% python3 -q
>>> import numpy as np
>>> np.set_printoptions(precision=2, suppress=True, linewidth=200)
>>> def rd(a):
...     return np.round(a, 2) + 0
... 
>>> mat = np.load("out0.npy")
>>> print(mat)
[[-0.45 -0.2   2.4   0.2 ]
 [-0.49  0.1   0.1   0.1 ]
 [ 0.67 -2.    0.5  -0.8 ]
 [-0.68  0.    1.    0.8 ]
 [-0.77  0.2   0.4   0.7 ]
 [ 0.67  2.1   1.3  -1.1 ]
 [-1.6   0.7  -0.1   1.9 ]
 [ 0.37  0.7   1.4   0.2 ]
 [ 0.93  1.2  -0.2  -0.5 ]
 [-1.56  0.   -0.3   1.  ]
 [-0.77 -0.4  -0.2   1.3 ]
 [ 3.25 -1.7   0.7  -3.2 ]
 [ 1.23 -0.1  -0.6  -1.7 ]
 [-0.42 -0.6   0.1   0.4 ]]
>>> d = np.linalg.norm(mat[:, None] - mat[None], axis=-1)
>>> d[2].round(6).argsort(kind="stable")[:4]
array([ 2, 13, 12,  1])
>>> d.shape
(14, 14)
>>> rd(d[:5, :5])
array([[0.  , 2.32, 3.02, 1.55, 2.12],
       [2.32, 0.  , 2.59, 1.16, 0.73],
       [3.02, 2.59, 0.  , 2.94, 3.03],
       [1.55, 1.16, 2.94, 0.  , 0.65],
       [2.12, 0.73, 3.03, 0.65, 0.  ]])
>>> rd(np.linalg.norm(mat - mat.mean(axis=0), axis=1))
array([2.02, 0.66, 2.23, 1.23, 1.11, 2.57, 2.69, 1.24, 1.7 , 2.05, 1.75, 4.82, 2.3 , 0.95])
>>> rd(d[2])
array([3.02, 2.59, 0.  , 2.94, 3.03, 4.19, 4.48, 3.03, 3.3 , 3.59, 3.09, 3.54, 2.44, 2.18])
>>> np.unravel_index(d.round(6).argmax(), d.shape)
(np.int64(6), np.int64(11))
>>> np.linalg.matrix_rank(d ** 2)
np.int64(6)
>>> mat @ mat
Traceback (most recent call last):
  File "<python-input-13>", line 1, in <module>
    mat @ mat
    ~~~~^~~~~
ValueError: matmul: Input operand 1 has a mismatch in its core dimension 0, with gufunc signature (n?,k),(k,m?)->(n?,m?) (size 14 is different from 4)
>>> G = mat.T @ mat
>>> rd(np.linalg.eigvalsh(G)[::-1])
array([45.02, 13.73, 10.7 ,  0.91])
>>> print(rd(G))
[[ 21.24  -4.88   1.7  -21.15]
 [ -4.88  14.34   0.9    5.12]
 [  1.7    0.9   11.87  -1.81]
 [-21.15   5.12  -1.81  22.91]]
>>> (mat @ mat.T).shape
(14, 14)
>>> print(rd(np.linalg.svd(mat, compute_uv=False) ** 2))
[45.02 13.73 10.7   0.91]
>>> P = mat @ np.linalg.solve(mat.T @ mat, mat.T)
>>> rd(np.diag(P))
array([0.56, 0.09, 0.32, 0.13, 0.05, 0.61, 0.18, 0.37, 0.29, 0.29, 0.21, 0.59, 0.25, 0.05])
>>> np.linalg.matrix_rank(np.eye(14) - P)
np.int64(10)
>>> np.allclose(P @ P, P)
True
>>> rd(np.linalg.eigvalsh(P))
array([0., 0., 0., 0., 0., 0., 0., 0., 0., 0., 1., 1., 1., 1.])
>>> rd(P @ mat[:, 3])
array([ 0.2,  0.1, -0.8,  0.8,  0.7, -1.1,  1.9,  0.2, -0.5,  1. ,  1.3, -3.2, -1.7,  0.4])
>>> A = np.diag(np.array([2, 1, -1, -1, 1]))
>>> A
array([[ 2,  0,  0,  0,  0],
       [ 0,  1,  0,  0,  0],
       [ 0,  0, -1,  0,  0],
       [ 0,  0,  0, -1,  0],
       [ 0,  0,  0,  0,  1]])
>>> Y = np.array([[3, 3], [3, 1]])
>>> Z = np.kron(Y, A)
>>> Z.shape
(10, 10)
>>> print(rd(np.linalg.norm(Z, 2)), rd(np.linalg.norm(Y, 2) * np.linalg.norm(A, 2)))
10.32 10.32
>>> O, R = np.linalg.qr(A)
>>> np.allclose(R.T @ R, A.T @ A)
True
>>> O @ R
array([[ 2.,  0.,  0.,  0.,  0.],
       [ 0.,  1.,  0.,  0.,  0.],
       [ 0.,  0., -1.,  0.,  0.],
       [ 0.,  0.,  0., -1.,  0.],
       [ 0.,  0.,  0.,  0.,  1.]])
>>> O
array([[ 1.,  0.,  0.,  0.,  0.],
       [-0.,  1.,  0.,  0.,  0.],
       [-0., -0.,  1.,  0.,  0.],
       [-0., -0., -0.,  1.,  0.],
       [-0., -0., -0., -0.,  1.]])
>>> O.shape, R.shape
((5, 5), (5, 5))
>>> R
array([[ 2.,  0.,  0.,  0.,  0.],
       [ 0.,  1.,  0.,  0.,  0.],
       [ 0.,  0., -1.,  0.,  0.],
       [ 0.,  0.,  0., -1.,  0.],
       [ 0.,  0.,  0.,  0.,  1.]])
>>> np.trace(O @ O.T)
np.float64(5.0)
>>> vals, V = np.linalg.eig(A)
>>> rd(np.sort(np.linalg.eigvals(A.T)))
array([-1., -1.,  1.,  1.,  2.])
>>> rd(np.sort(np.linalg.eigvals(np.linalg.inv(A))))
array([-1. , -1. ,  0.5,  1. ,  1. ])
>>> A @ A
array([[4, 0, 0, 0, 0],
       [0, 1, 0, 0, 0],
       [0, 0, 1, 0, 0],
       [0, 0, 0, 1, 0],
       [0, 0, 0, 0, 1]])
>>> np.flatnonzero(np.linalg.matrix_power((A != 0) + (A.T != 0) + np.eye(5), 5)[4])
array([4])
>>> (A != 0).astype(int)
array([[1, 0, 0, 0, 0],
       [0, 1, 0, 0, 0],
       [0, 0, 1, 0, 0],
       [0, 0, 0, 1, 0],
       [0, 0, 0, 0, 1]])
>>> print(rd(np.linalg.det(A)))
2.0
>>> A @ A
array([[4, 0, 0, 0, 0],
       [0, 1, 0, 0, 0],
       [0, 0, 1, 0, 0],
       [0, 0, 0, 1, 0],
       [0, 0, 0, 0, 1]])
>>> A.inv()
Traceback (most recent call last):
  File "<python-input-46>", line 1, in <module>
    A.inv()
    ^^^^^
AttributeError: 'numpy.ndarray' object has no attribute 'inv'
>>> print(rd(np.abs(np.linalg.eigvals(A)).max()))
2.0
>>> np.linalg.matrix_power(A, 3)
array([[ 8,  0,  0,  0,  0],
       [ 0,  1,  0,  0,  0],
       [ 0,  0, -1,  0,  0],
       [ 0,  0,  0, -1,  0],
       [ 0,  0,  0,  0,  1]])
>>> E = np.array([[1, 2, 1, -1, 0],
...     [2, 1, 2, 1, -1],
...     [1, 2, 1, 2, 1],
...     [-1, 1, 2, 1, 2],
...     [0, -1, 1, 2, 1]])
>>> E
array([[ 1,  2,  1, -1,  0],
       [ 2,  1,  2,  1, -1],
       [ 1,  2,  1,  2,  1],
       [-1,  1,  2,  1,  2],
       [ 0, -1,  1,  2,  1]])
>>> x = np.array([-3, 2, -1, -3, 0])
>>> target = E @ x
>>> b, lr = np.zeros(5), 1 / np.linalg.norm(E, 2) ** 2
>>> for i in range(300):
...     b -= lr * E.T @ (E @ b - target)
...     if i % 50 == 0: print(i, round(np.linalg.norm(E @ b - target), 2))
... 
0 7.86
50 0.44
100 0.32
150 0.24
200 0.17
250 0.13
>>> print(rd(np.linalg.cond(E)))
12.58
>>> rd(b)
array([-2.86,  1.93, -1.02, -3.07,  0.14])
>>> K = np.array([[5, -1, -6, 6, -7],
...     [8, -10, 7, 0, 8],
...     [7, 5, 8, 5, -3],
...     [-7, 0, -6, 5, -5],
...     [-9, 6, 4, -5, -14]])
>>> idx = mat[:, 0] > np.median(mat[:, 0])
>>> r0 = mat[idx].mean(axis=0) - mat[~idx].mean(axis=0)
>>> rd((((mat - mat.mean(axis=0)) @ r0 > 0) == idx).mean())
np.float64(0.93)
>>> np.argsort(-np.abs(r0).round(6), kind="stable")
array([0, 3, 1, 2])
>>> rd(r0)
array([ 1.86, -0.11, -0.01, -1.81])
>>> print(idx.astype(int))
[0 0 1 0 0 1 0 1 1 0 0 1 1 1]
